$ python -q
>>> import numpy as np
>>> from numpy import linalg as LA
>>> np.set_printoptions(suppress=True, linewidth=160)
>>> tidy = lambda a: np.round(a, 1) + 0
>>> arr = np.loadtxt("run14.csv", delimiter=",")
>>> print(arr)
[[ -4.   3.  -3.  -3.]
 [ -5.   2.  -8.  -6.]
 [  0.  -6.  -7.  -6.]
 [  0.   3.   2.   0.]
 [  8.  -2.   8.   0.]
 [  9.   0.   2.   0.]
 [ 15.  -4.  -1.  -4.]
 [ 22. -13.  -4.  -7.]
 [ 20. -20.  -4. -14.]
 [ 28. -24. -11. -17.]
 [ 25. -16. -19. -11.]
 [ 17. -19. -21.  -3.]
 [ 17. -12. -12.   6.]
 [ 14.  -8. -21.   0.]
 [  5.  -6. -28.   0.]
 [  6.  -9. -33.  -1.]
 [  9.  -8. -34.  -6.]
 [ 12. -13. -25.  -6.]
 [  6. -18. -24.   2.]
 [  7. -19. -27.   3.]
 [ 13. -16. -32.  -2.]
 [  9. -20. -25. -10.]
 [ 18. -22. -18. -15.]
 [ 12. -26. -24.  -9.]
 [ 12. -27. -28.  -6.]
 [  8. -19. -22.  -1.]
 [  4. -27. -31.   6.]]
>>> basis = arr[[4, 6]].astype(float)
>>> for _ in range(6):
...     labels = LA.norm(arr[:, None] - basis, axis=-1).argmin(axis=1)
...     basis = np.array([arr[labels == j].mean(axis=0) for j in range(2)])
... 
>>> print(labels)
[0 0 0 0 0 0 0 1 1 1 1 1 1 1 1 1 1 1 1 1 1 1 1 1 1 1 1]
>>> print(tidy(basis))
[[  3.3  -0.6  -1.   -2.7]
 [ 13.2 -17.1 -22.2  -4.6]]
>>> print(np.bincount(labels))
[ 7 20]
>>> def softmax(z):
...     e = np.exp(z - z.max(axis=-1, keepdims=True))
...     return e / e.sum(axis=-1, keepdims=True)
... 
>>> print(tidy(softmax(basis[0])))
[1. 0. 0. 0.]
>>> print(tidy(softmax(basis).sum(axis=1)))
[1. 1.]
>>> att = basis @ basis.T / np.sqrt(4)
>>> print(softmax(att).round(6).argmax(axis=1))
[1 1]
>>> print(tidy(softmax(att)))
[[0. 1.]
 [0. 1.]]
>>> print(tidy(softmax(att)[0] @ basis))
[ 13.2 -17.1 -22.1  -4.5]
>>> vec = np.array([7, -9, 4, -8])
>>> y = arr @ vec
>>> print(tidy(LA.pinv(arr) @ arr))
[[1. 0. 0. 0.]
 [0. 1. 0. 0.]
 [0. 0. 1. 0.]
 [0. 0. 0. 1.]]
>>> print(tidy(LA.lstsq(arr, y)[0]))
[ 7. -9.  4. -8.]
>>> rng = np.random.default_rng(86414)
>>> y = y + 0.1 * rng.normal(size=27)
>>> print(tidy(y))
[-42.9 -36.9  74.  -19.1 106.2  70.9 169.  310.9 416.1 503.9 331.  230.  131.   85.9 -23.2  -1.1  46.9 149.1  92.   88.  123.  223.1 371.9 293.8 262.9 147.1
  99.1]
>>> coef, *_ = LA.lstsq(arr, y)
>>> print([round(float(LA.norm(LA.solve(arr.T @ arr + lam * np.eye(4), arr.T @ y))), 2) for lam in (0, 1, 10, 100)])
[14.49, 14.48, 14.42, 13.87]
>>> print(tidy(arr.T @ (y - arr @ coef)))
[0. 0. 0. 0.]
>>> K = np.load("case6.npy")
>>> print(K)
[[ 2  1  0 -2  1]
 [ 1  2  1  0 -2]
 [-2  1  2  1  0]
 [ 0 -2  1  2  1]
 [ 1  0 -2  1  2]]
>>> vec = np.array([-1, 1, 0, 0, -2])
>>> a = np.maximum(K @ vec, 0)
>>> print(a)
[0 5 3 0 0]
>>> print(K.T @ a)
[ -1  13  11   3 -10]
>>> u, r1 = K[1], K[4]
>>> print(u @ r1)
-5
>>> print(u @ u)
10
>>> pr = (u @ r1) / (u @ u) * u
>>> print(LA.matrix_rank(np.outer(u, r1)))
1
>>> print(tidy(LA.norm(u + r1) ** 2 + LA.norm(u - r1) ** 2))
40.0
>>> print(pr)
[-0.5 -1.  -0.5 -0.   1. ]
>>> print(r1 - pr)
[ 1.5  1.  -1.5  1.   1. ]
>>> print(K @ (-1.0) ** np.arange(5))
[ 4. -2. -2.  2.  0.]
>>> print(tidy(np.sort(np.abs(np.fft.fft(K[0])))), tidy(np.sort(LA.svd(K, compute_uv=False))))
[1.9 1.9 2.  4.4 4.4] [1.9 1.9 2.  4.4 4.4]
>>> print(np.einsum("ij,ji->", K, K))
30
>>> print(tidy(np.poly(K)))
[   1.  -10.   35.  -60.  115. -142.]
>>> print(tidy(LA.det(2 * K)), tidy(LA.det(K)))
4544.0 142.0
>>> print(tidy(LA.det(K.T)))
142.0
>>> print(tidy(LA.eigvals(K).sum().real))
10.0
>>> mat = np.tril(np.array([[-2, -3, 0], [1, -2, 2], [-2, 1, 3]]), -1) + np.eye(3, dtype=int)
>>> print(mat)
[[ 1  0  0]
 [ 1  1  0]
 [-2  1  1]]
>>> # triangular
>>> labels = rng.permutation(3)
>>> print(labels)
[1 2 0]
>>> other = mat[labels][:, labels]
>>> print(tidy(LA.det(other)), tidy(LA.det(mat[labels])))
1.0 1.0
>>> hat = np.triu(np.array([[3, 3, 1], [0, 2, -2], [2, -3, 2]]), 1) + np.eye(3)
>>> other = hat @ mat @ LA.inv(hat)
>>> print(other)
[[  2.  -2.  -5.]
 [  5. -16. -39.]
 [ -2.   7.  17.]]
>>> print(np.trace(other), np.trace(mat))
3.0 3
>>> print(tidy(np.poly(other)))
[ 1. -3.  3. -1.]
>>> print(LA.matrix_rank(other))
3
>>> labels = rng.permutation(3)
>>> other = mat[:, labels] * rng.choice([-1, 1], 3)
>>> print(other)
[[ 0  0 -1]
 [ 0  1 -1]
 [-1  1  2]]
>>> U, _, Vh = LA.svd(mat.T @ other)
>>> print(tidy(U @ Vh))
[[ 0.  0. -1.]
 [ 0.  1.  0.]
 [-1.  0.  0.]]
>>> print(labels)
[2 1 0]
>>> X = np.load("m.npy")
>>> print(X)
[[1 0 0]
 [0 0 1]
 [0 1 0]]
>>> labels = rng.permutation(3)
>>> print(labels)
[2 0 1]
>>> other = X[labels][:, labels]
>>> print(tidy(np.sort(np.abs(LA.eigvals(other)))))
[1. 1. 1.]
>>> print(np.trace(other))
1
>>> vals, vecs = LA.eig(X)
>>> print(X @ vecs[:, 0] - vals[0] * vecs[:, 0])
[0. 0. 0.]
>>> vec = np.array([-2, -1, 2])
>>> y = mat @ vec
>>> print(y)
[-2 -3  5]
>>> print(tidy(LA.solve(mat, -3 * y)))
[ 6.  3. -6.]
>>> print(tidy(LA.solve(mat.T, mat[0])))
[1. 0. 0.]
>>> print(tidy(LA.solve(mat, y)))
[-2. -1.  2.]
>>> print(tidy(LA.solve(mat, mat[:, 0])))
[1. 0. 0.]
